>>> import numpy as np
>>> import numpy.linalg as la
>>> np.set_printoptions(precision=2, suppress=True, linewidth=160)
>>> rnd = lambda a: np.round(a, 2) + 0
>>> Y = np.array([[3, 1, -3, -2, -2, 1],
...     [3, -1, -1, 2, 2, 3],
...     [0, -3, 3, 0, -2, 1],
...     [-2, 3, -1, -2, -1, 2],
...     [2, 1, 3, 2, 2, -1],
...     [3, -1, 2, -2, -1, -3]])
>>> X = np.triu(Y)
>>> print(X)
[[ 3  1 -3 -2 -2  1]
 [ 0 -1 -1  2  2  3]
 [ 0  0  3  0 -2  1]
 [ 0  0  0 -2 -1  2]
 [ 0  0  0  0  2 -1]
 [ 0  0  0  0  0 -3]]
>>> W = np.array([[3, 3, 3, 1],
...     [5, 0, 4, 5],
...     [0, 0, 0, 2],
...     [3, 5, 3, 0],
...     [4, 3, 5, 3],
...     [2, 1, 2, 1]])
>>> b = np.array([-1, -1, 0, -1])
>>> H = np.maximum(X @ W + b, 0)
>>> print(la.matrix_rank(H))
3
>>> print(rnd((H > 0).mean(axis=0)))
[0.5  0.33 0.33 0.33]
>>> print((H > 0).astype(int))
[[1 0 0 0]
 [1 1 1 1]
 [0 0 0 0]
 [0 0 0 0]
 [1 1 1 1]
 [0 0 0 0]]
>>> W2 = np.array([[-2, 3], [-2, -2], [0, 2], [0, 1]])
>>> print((H @ W2).round(6).argmax(axis=1))
[1 1 0 0 1 0]
>>> print(W @ W2)
[[-12  10]
 [-10  28]
 [  0   2]
 [-16   5]
 [-14  19]
 [ -6   9]]
>>> print(np.prod(np.diag(X)), rnd(la.det(X)))
-108 -108.0
>>> print(X @ X)
[[  9   2 -19   0   0  -2]
 [  0   1  -2  -6   2 -11]
 [  0   0   9   0 -10   2]
 [  0   0   0   4   0  -9]
 [  0   0   0   0   4   1]
 [  0   0   0   0   0   9]]
>>> rng = np.random.default_rng(90317)
>>> idx = rng.permutation(6)
>>> print(idx)
[0 1 4 3 2 5]
>>> Y = X[idx][:, idx]
>>> print(rnd(np.sort(np.abs(la.eigvals(Y)))))
[1. 2. 2. 3. 3. 3.]
>>> print(Y)
[[ 3  1 -2 -2 -3  1]
 [ 0 -1  2  2 -1  3]
 [ 0  0  2  0  0 -1]
 [ 0  0 -1 -2  0  2]
 [ 0  0 -2  0  3  1]
 [ 0  0  0  0  0 -3]]
>>> print(rnd(la.norm(X[4] - X[1])))
4.69
>>> print(rnd(la.norm(X, "nuc")))
18.69
>>> print(rnd(la.norm(X, axis=0)))
[3.   1.41 4.36 3.46 4.12 5.  ]
>>> print(rnd(la.norm(X, axis=1)))
[5.29 4.36 3.74 3.   2.24 3.  ]
>>> print(rnd(la.norm(X[4], 1)), rnd(la.norm(X[4], np.inf)))
3.0 2.0
>>> print(rnd(la.norm(X, 1)), rnd(la.norm(X, np.inf)))
11.0 12.0
>>> x0 = np.array([6, 2, -1, -9, 0, 4])
>>> rhs = X @ x0
>>> print(rhs)
[ 45  -7   1  26  -4 -12]
>>> print(rnd(la.solve(X, rhs)))
[ 6.  2. -1. -9.  0.  4.]
>>> print(rnd(la.solve(X.T, X[1])))
[0. 1. 0. 0. 0. 0.]
>>> t = np.sort(rng.uniform(-2, 2, 27))
>>> K = np.c_[t, t ** 2, t ** 3] @ np.array([[1, 2, 2], [3, 2, 2], [0, 1, 0]])
>>> print(rnd(K))
[[ 9.6  -3.79  3.78]
 [ 5.54 -1.98  1.65]
 [ 5.43 -1.94  1.59]
 [ 4.71 -1.7   1.23]
 [ 4.26 -1.56  1.01]
 [ 2.59 -1.13  0.25]
 [ 1.45 -0.89 -0.21]
 [ 1.04 -0.82 -0.35]
 [ 0.61 -0.73 -0.46]
 [ 0.6  -0.73 -0.46]
 [ 0.6  -0.72 -0.46]
 [ 0.51 -0.7  -0.48]
 [ 0.01 -0.49 -0.45]
 [ 0.01  0.02  0.02]
 [ 0.11  0.19  0.19]
 [ 0.25  0.39  0.38]
 [ 1.89  2.39  2.12]
 [ 1.95  2.46  2.18]
 [ 2.78  3.47  2.94]
 [ 2.83  3.53  2.98]
 [ 3.18  3.96  3.29]
 [ 3.98  4.97  3.98]
 [ 4.12  5.15  4.1 ]
 [ 4.12  5.15  4.1 ]
 [ 5.34  6.76  5.13]
 [ 7.    9.06  6.49]
 [ 7.63  9.97  7.  ]]
>>> Y = np.c_[K[:, :1] @ np.array([[3]]), np.array([1, -2, -2, 1, 2, 2, 1, -2, 1, -2, -2, 2, 2, -1, 1, 0, 0, 2, -1, -1, -1, 1, 1, -1, 2, 2, 1])]
>>> print(rnd(Y))
[[28.8   1.  ]
 [16.62 -2.  ]
 [16.3  -2.  ]
 [14.14  1.  ]
 [12.77  2.  ]
 [ 7.78  2.  ]
 [ 4.34  1.  ]
 [ 3.11 -2.  ]
 [ 1.82  1.  ]
 [ 1.81 -2.  ]
 [ 1.79 -2.  ]
 [ 1.53  2.  ]
 [ 0.04  2.  ]
 [ 0.03 -1.  ]
 [ 0.34  1.  ]
 [ 0.74  0.  ]
 [ 5.68  0.  ]
 [ 5.86  2.  ]
 [ 8.35 -1.  ]
 [ 8.5  -1.  ]
 [ 9.53 -1.  ]
 [11.93  1.  ]
 [12.35  1.  ]
 [12.35 -1.  ]
 [16.02  2.  ]
 [20.99  2.  ]
 [22.88  1.  ]]
>>> print(rnd(la.norm(la.qr(K)[0].T @ Y, axis=0) ** 2 / ((Y ** 2).sum(axis=0) + 1e-12)))
[1.   0.08]
>>> print(rnd(la.lstsq(K, Y[:, 0])[0]))
[3. 0. 0.]
>>> print(la.matrix_rank(np.c_[K, Y]))
4
>>> print(rnd(la.norm(Y - K @ la.lstsq(K, Y)[0], axis=0)))
[0.   7.48]
>>> print(la.matrix_rank(Y))
2
>>> m1 = np.load("m.npy")
>>> print(rnd(m1))
[[ 0.87  0.    0.5   0.    0.  ]
 [ 0.    1.    0.    0.    0.  ]
 [-0.5   0.    0.87  0.    0.  ]
 [ 0.    0.    0.    1.    0.  ]
 [ 0.    0.    0.    0.    1.  ]]
>>> # columns are unit length and at right angles
>>> x0 = np.array([-2, -2, 2])
>>> rhs = K @ x0
>>> print(rnd(la.pinv(K) @ K))
[[1. 0. 0.]
 [0. 1. 0.]
 [0. 0. 1.]]
>>> print(rnd(la.lstsq(K, rhs)[0]))
[-2. -2.  2.]
>>> rhs = rhs + 0.02 * rng.normal(size=27)
>>> print(rnd(rhs))
[ -4.05  -3.83  -3.84  -3.56  -3.4   -2.4   -1.52  -1.13  -0.65  -0.69  -0.63  -0.57   0.07   0.    -0.24  -0.49  -4.34  -4.48  -6.64  -6.75  -7.65  -9.91
 -10.31 -10.34 -13.92 -19.1  -21.21]
>>> b, *_ = la.lstsq(K, rhs)
>>> print(b.round())
[-2. -2.  2.]
>>> print([round(float(la.norm(la.solve(K.T @ K + lam * np.eye(3), K.T @ rhs))), 2) for lam in (0, 1, 10, 100)])
[3.46, 2.65, 1.5, 1.23]
>>> print(rnd(la.norm(rhs - K @ b)))
0.11
>>> print(rnd(b))
[-2. -2.  2.]
>>> A = np.array([[0, 1, 1, 1], [1, 0, 1, 1], [1, 1, 0, 0], [1, 1, 0, 0]])
>>> evals, vecs = la.eigh(A)
>>> print(rnd(np.abs(vecs[:, -1])))
[0.56 0.56 0.44 0.44]
>>> print(rnd(evals))
[-1.56 -1.    0.    2.56]
>>> left, sig, Vt = la.svd(A)
>>> vecs = Vt[:(sig > 1e-8).sum()]
>>> x0 = A[3] + -2 * A[1] + rng.integers(2) * np.eye(4)[2]
>>> print(x0)
[-1.  1. -2. -2.]
>>> print(np.allclose(vecs.T @ vecs @ x0, x0))
True
>>> print(rnd(la.norm(x0 - vecs.T @ vecs @ x0)))
0.0
>>> print(rnd(vecs.T @ vecs))
[[1.  0.  0.  0. ]
 [0.  1.  0.  0. ]
 [0.  0.  0.5 0.5]
 [0.  0.  0.5 0.5]]
>>> print(rnd(np.diag(vecs.T @ vecs)))
[1.  1.  0.5 0.5]
>>> Y = A + rng.integers(-2, 3, (4, 3)) @ rng.integers(-2, 3, (3, 4))
>>> print(Y)
[[-2  6 -3  0]
 [ 1 -3  4  3]
 [ 2 -3  5 -1]
 [ 2  0 -1  2]]
>>> print(rnd(la.svd(Y - A, compute_uv=False)))
[10.18  3.43  1.63  0.  ]
>>> print(np.abs(Y - A).sum(axis=1))
[12  8 11  5]
>>> print(la.matrix_rank(Y - A, tol=1e-8))
3
>>> print(Y - A)
[[-2  5 -4 -1]
 [ 0 -3  3  2]
 [ 1 -4  5 -1]
 [ 1 -1 -1  2]]
>>> Y = np.array([[2, 0, 0], [1, 3, 2]])
>>> W2 = np.kron(Y, A)
>>> print(W2.shape)
(8, 12)
>>> print(W2)
[[0 2 2 2 0 0 0 0 0 0 0 0]
 [2 0 2 2 0 0 0 0 0 0 0 0]
 [2 2 0 0 0 0 0 0 0 0 0 0]
 [2 2 0 0 0 0 0 0 0 0 0 0]
 [0 1 1 1 0 3 3 3 0 2 2 2]
 [1 0 1 1 3 0 3 3 2 0 2 2]
 [1 1 0 0 3 3 0 0 2 2 0 0]
 [1 1 0 0 3 3 0 0 2 2 0 0]]
>>> print(la.matrix_rank(W2))
6
>>> arr = np.loadtxt("sample17.csv", delimiter=",")
>>> print(arr)
[[  2.37  -3.27  -0.79]
 [  7.94  -5.99  -8.25]
 [  5.48  -8.37   0.61]
 [ -9.25  10.57   2.91]
 [  9.07 -10.39  -2.39]
 [ -0.28  -2.33   3.38]
 [  8.73 -10.29  -2.79]
 [ 11.24 -13.85  -3.8 ]
 [  6.02  -4.58  -5.94]
 [ -8.45   8.97   4.61]
 [ -5.71   7.61   0.74]
 [  6.41  -8.03  -2.27]
 [ -0.69  -1.51   5.04]
 [ -8.73  10.01   3.34]
 [ -0.93   2.57  -1.82]
 [ -9.31   4.98  10.42]
 [  9.4   -5.63  -9.84]
 [ -8.56  10.76   0.37]
 [ -7.83   8.42   3.  ]
 [  4.93  -1.82  -7.  ]
 [  0.94   1.09  -2.16]
 [ -3.75   0.9    7.6 ]
 [  3.34  -0.59  -5.54]
 [ -1.31  -1.71   4.52]
 [  7.56  -8.56  -2.05]
 [  5.53  -3.09  -7.28]
 [ -1.18   1.47   0.71]]
>>> gram = np.cov(arr, rowvar=False)
>>> print(np.argsort(-arr.std(axis=0).round(6), kind="stable"))
[1 0 2]
>>> print(rnd(np.polyfit(arr[:, 2], arr[:, 0], 1)))
[-1.01  0.3 ]
>>> print(rnd(arr.std(axis=0)))
[6.55 6.91 4.89]
>>> print(rnd(np.corrcoef(arr[:, 2], arr[:, 0])[0, 1]))
-0.76
>>> print(np.argwhere(np.triu(np.abs(np.corrcoef(arr.T)) > 0.8, 1)))
[[0 1]]
>>> W2 = arr[[15, 1]].astype(float)
>>> for _ in range(6):
...     idx = la.norm(arr[:, None] - W2, axis=-1).argmin(axis=1)
...     W2 = np.array([arr[idx == j].mean(axis=0) for j in range(2)])
... 
>>> print(idx)
[1 1 1 0 1 0 1 1 1 0 0 1 0 0 0 0 1 0 0 1 0 0 1 0 1 1 0]
>>> print(np.bincount(idx))
[14 13]
>>> print(np.abs(W2[1] - W2[0]).argmax())
0
>>> F = np.load("arr.npy")
>>> print(F)
[[ 0.92 -2.11 -0.57]
 [ 0.89 -2.08 -0.61]
 [-0.01  0.    0.  ]
 [ 0.91 -2.1  -0.62]
 [ 0.91 -2.07 -0.61]
 [ 0.6  -1.38 -0.39]
 [ 0.29 -0.72 -0.19]
 [ 0.28 -0.69 -0.18]
 [ 0.6  -1.41 -0.42]
 [ 0.6  -1.4  -0.43]]
>>> x0 = np.array([9, -8, -1])
>>> rhs = F @ x0
>>> print(rnd(la.lstsq(F, rhs)[0]))
[ 9. -8. -1.]
>>> print(rnd(rhs))
[25.73 25.26 -0.09 25.61 25.36 16.83  8.56  8.22 17.1  17.03]
>>> rhs = rhs + 0.1 * rng.normal(size=10)
>>> print(rnd(rhs))
[25.67 25.29  0.04 25.54 25.33 16.75  8.63  8.22 17.13 16.95]
>>> b, *_ = la.lstsq(F, rhs)
>>> print([round(float(la.norm(la.solve(F.T @ F + lam * np.eye(3), F.T @ rhs))), 2) for lam in (0, 1, 10, 100)])
[11.07, 10.45, 8.15, 2.55]
>>> print(rnd(la.norm(rhs - F @ b)))
0.16
>>> print(b.round())
[ 6. -9. -1.]
>>> J = np.load("block7.npy")
>>> print(J)
[[ 1  0  0  0  0  0]
 [-3  1  0  0  0  0]
 [ 0  0  1  0  0  0]
 [-2  2 -1  1  0  0]
 [-3 -1  1 -1  1  0]
 [-1  3  2  2  0  1]]
>>> print(la.matrix_rank(J - J[0, 0] * np.eye(6)))
4
>>> Y = J[0, 0] * J[1:] - np.outer(J[1:, 0], J[0])
>>> print(Y)
[[ 0  1  0  0  0  0]
 [ 0  0  1  0  0  0]
 [ 0  2 -1  1  0  0]
 [ 0 -1  1 -1  1  0]
 [ 0  3  2  2  0  1]]
>>> print(J[:, 0] / J[0, 0])
[ 1. -3.  0. -2. -3. -1.]
>>> print(np.flatnonzero(~Y.round(6).any(axis=1)))
[]
>>> print(la.matrix_rank(Y), la.matrix_rank(J))
5 6
>>> data = np.array([[0, -1, 0, 0, 0, 0],
...     [-2, 0, 0, 0, 0, 0],
...     [1, 2, 0, 0, 0, 0],
...     [0, 0, 0, -1, 0, 0],
...     [0, 0, -2, 0, 0, 0],
...     [0, 0, 1, 2, 0, 0],
...     [0, 0, 0, 0, 0, -1],
...     [0, 0, 0, 0, -2, 0],
...     [0, 0, 0, 0, 1, 2]])
>>> Y = np.c_[data[:, :5] @ np.array([[2, 0, 0, 1, 3],
...     [1, 1, 1, 0, 2],
...     [1, 3, 0, 0, 2],
...     [0, 0, 2, 2, 2],
...     [2, 0, 1, 3, 2]]), np.array([0, -1, -1, 2, 2, 0, 0, -2, 0])]
>>> print(Y)
[[-1 -1 -1  0 -2  0]
 [-4  0  0 -2 -6 -1]
 [ 4  2  2  1  7 -1]
 [ 0  0 -2 -2 -2  2]
 [-2 -6  0  0 -4  2]
 [ 1  3  4  4  6  0]
 [ 0  0  0  0  0  0]
 [-4  0 -2 -6 -4 -2]
 [ 2  0  1  3  2  0]]
>>> print(la.matrix_rank(Y))
6
>>> print(rnd(la.norm(Y - data @ la.lstsq(data, Y)[0], axis=0)))
[0.   0.   0.   0.   0.   2.32]
>>> print(la.matrix_rank(np.c_[data, Y]))
7
>>> left, sig, Vt = la.svd(X, full_matrices=False)
>>> print(rnd(Vt @ Vt.T))
[[1. 0. 0. 0. 0. 0.]
 [0. 1. 0. 0. 0. 0.]
 [0. 0. 1. 0. 0. 0.]
 [0. 0. 0. 1. 0. 0.]
 [0. 0. 0. 0. 1. 0.]
 [0. 0. 0. 0. 0. 1.]]
>>> print(rnd(np.cumsum(sig ** 2) / np.sum(sig ** 2)))
[0.4  0.7  0.94 0.98 1.   1.  ]
>>> print(rnd(np.abs(Vt[0])))
[0.45 0.16 0.44 0.46 0.47 0.38]
>>> print(np.abs(left[:, 0]).round(6).argmax())
0
>>> print(rnd(left.T @ left))
[[1. 0. 0. 0. 0. 0.]
 [0. 1. 0. 0. 0. 0.]
 [0. 0. 1. 0. 0. 0.]
 [0. 0. 0. 1. 0. 0.]
 [0. 0. 0. 0. 1. 0.]
 [0. 0. 0. 0. 0. 1.]]
>>> print(rnd(sig))
[5.8  5.   4.54 1.85 1.09 0.41]
>>> print(rnd(sig / sig[0]))
[1.   0.86 0.78 0.32 0.19 0.07]
